% python3 -q
>>> import numpy as np
>>> from numpy import linalg as LA
>>> np.set_printoptions(precision=2, suppress=True, linewidth=160, sign=" ")
>>> def rnd(a):
...     return np.round(a, 2) + 0
... 
>>> out = np.array([[1, 1], [1, -1]])
>>> rng = np.random.default_rng(1037)
>>> W0 = np.kron(out, np.kron(out, out))[rng.permutation(8)][:7]
>>> W0
array([[ 1, -1, -1,  1, -1,  1,  1, -1],
       [ 1, -1, -1,  1,  1, -1, -1,  1],
       [ 1, -1,  1, -1,  1, -1,  1, -1],
       [ 1,  1,  1,  1, -1, -1, -1, -1],
       [ 1,  1,  1,  1,  1,  1,  1,  1],
       [ 1,  1, -1, -1, -1, -1,  1,  1],
       [ 1, -1,  1, -1, -1,  1, -1,  1]])
>>> u, g = W0[4], W0[1]
>>> u @ g
np.int64(0)
>>> u @ u
np.int64(8)
>>> pr = (u @ g) / (u @ u) * u
>>> LA.matrix_rank(np.outer(u, g))
np.int64(1)
>>> pr
array([ 0.,  0.,  0.,  0.,  0.,  0.,  0.,  0.])
>>> u = np.array([-3, 3, 1])
>>> np.polyval(u, W0[5])
array([ 1,  1, -5, -5, -5, -5,  1,  1])
>>> np.correlate(W0[5], W0[3], "full")
array([-1, -2, -1,  0,  3,  6,  3,  0, -3, -6, -3,  0,  1,  2,  1])
>>> x = np.array([-2, 0, -1, -2, 2, 2, 0, 2])
>>> W0 @ np.ones(8)
array([ 0.,  0.,  0.,  0.,  8.,  0.,  0.])
>>> W0 @ x
array([ -5,  -1,  -3, -11,   1,  -1,   1])
>>> (W0 * x).sum(axis=1)
array([ -5,  -1,  -3, -11,   1,  -1,   1])
>>> W0 @ np.eye(8)[2]
array([-1., -1.,  1.,  1.,  1., -1.,  1.])
>>> arr = np.load("w.npy")
>>> arr
array([[ 4.45,  0.88, -1.26, -1.53],
       [ 0.88,  5.54,  1.25,  1.05],
       [-1.26,  1.25,  3.54,  1.63],
       [-1.53,  1.05,  1.63,  5.47]])
>>> x = np.ones(4)
>>> for _ in range(3):
...     x = arr @ x
...     x /= LA.norm(x)
...     print(round(x @ arr @ x, 2))
... 
7.08
7.48
7.68
>>> rnd(LA.eigvalsh(arr)[-1])
np.float64(8.0)
>>> rnd(x)
array([-0.08,  0.68,  0.43,  0.59])
>>> np.allclose(arr, arr.T)
True
>>> np.allclose(arr @ arr.T, arr.T @ arr)
True
>>> (arr + arr.T) / 2
array([[ 4.45,  0.88, -1.26, -1.53],
       [ 0.88,  5.54,  1.25,  1.05],
       [-1.26,  1.25,  3.54,  1.63],
       [-1.53,  1.05,  1.63,  5.47]])
>>> rnd(LA.matrix_power(arr, 2))
array([[ 24.51,   5.61, -11.46, -16.31],
       [  5.61,  34.13,  11.95,  12.25],
       [-11.46,  11.95,  18.34,  17.93],
       [-16.31,  12.25,  17.93,  36.02]])
>>> (arr - arr.T) / 2
array([[ 0.,  0.,  0.,  0.],
       [ 0.,  0.,  0.,  0.],
       [ 0.,  0.,  0.,  0.],
       [ 0.,  0.,  0.,  0.]])
>>> gram = arr.T @ arr
>>> np.allclose(gram, gram.T)
True
>>> rnd(LA.eigvalsh(gram)[::-1])
array([ 63.94,  36.05,   9.02,   3.98])
>>> (arr @ arr.T).shape
(4, 4)
>>> O = arr.astype(float).copy()
>>> for j in range(4):
...     O[:, j] -= O[:, :j] @ (O[:, :j].T @ O[:, j])
...     O[:, j] /= LA.norm(O[:, j])
... 
>>> rnd(O.T @ arr)
array([[ 4.95,  1.13, -2.32, -3.29],
       [ 0.  ,  5.73,  2.54,  2.79],
       [ 0.  ,  0.  ,  2.55,  1.26],
       [ 0.  ,  0.  ,  0.  ,  3.98]])
>>> rnd(O.T @ O)
array([[ 1.,  0.,  0.,  0.],
       [ 0.,  1.,  0.,  0.],
       [ 0.,  0.,  1.,  0.],
       [ 0.,  0.,  0.,  1.]])
>>> feats = np.load("x.npy")
>>> feats
array([[ 0,  0,  0,  0],
       [ 0, -1,  0,  0],
       [ 0,  0,  0,  0],
       [ 0,  0,  0,  1]])
>>> [int(LA.matrix_rank(LA.matrix_power(feats, p))) for p in range(1, 5)]
[2, 2, 2, 2]
>>> rnd(np.sort(LA.eigvals(feats)))
array([-1.,  0.,  0.,  1.])
>>> LA.matrix_power(feats - np.diag(np.diag(feats)), 4)
array([[ 0,  0,  0,  0],
       [ 0,  0,  0,  0],
       [ 0,  0,  0,  0],
       [ 0,  0,  0,  0]])
>>> LA.matrix_rank(feats - feats[0, 0] * np.eye(4))
np.int64(2)
>>> rnd(feats @ LA.pinv(feats) @ feats)
array([[ 0.,  0.,  0.,  0.],
       [ 0., -1.,  0.,  0.],
       [ 0.,  0.,  0.,  0.],
       [ 0.,  0.,  0.,  1.]])
>>> LA.lstsq(feats[:-1].T, feats[-1])[2]
np.int32(1)
>>> np.allclose(feats[:-1].T @ LA.lstsq(feats[:-1].T, feats[-1])[0], feats[-1])
False
>>> np.unique(feats.round(6), axis=0).shape
(3, 4)
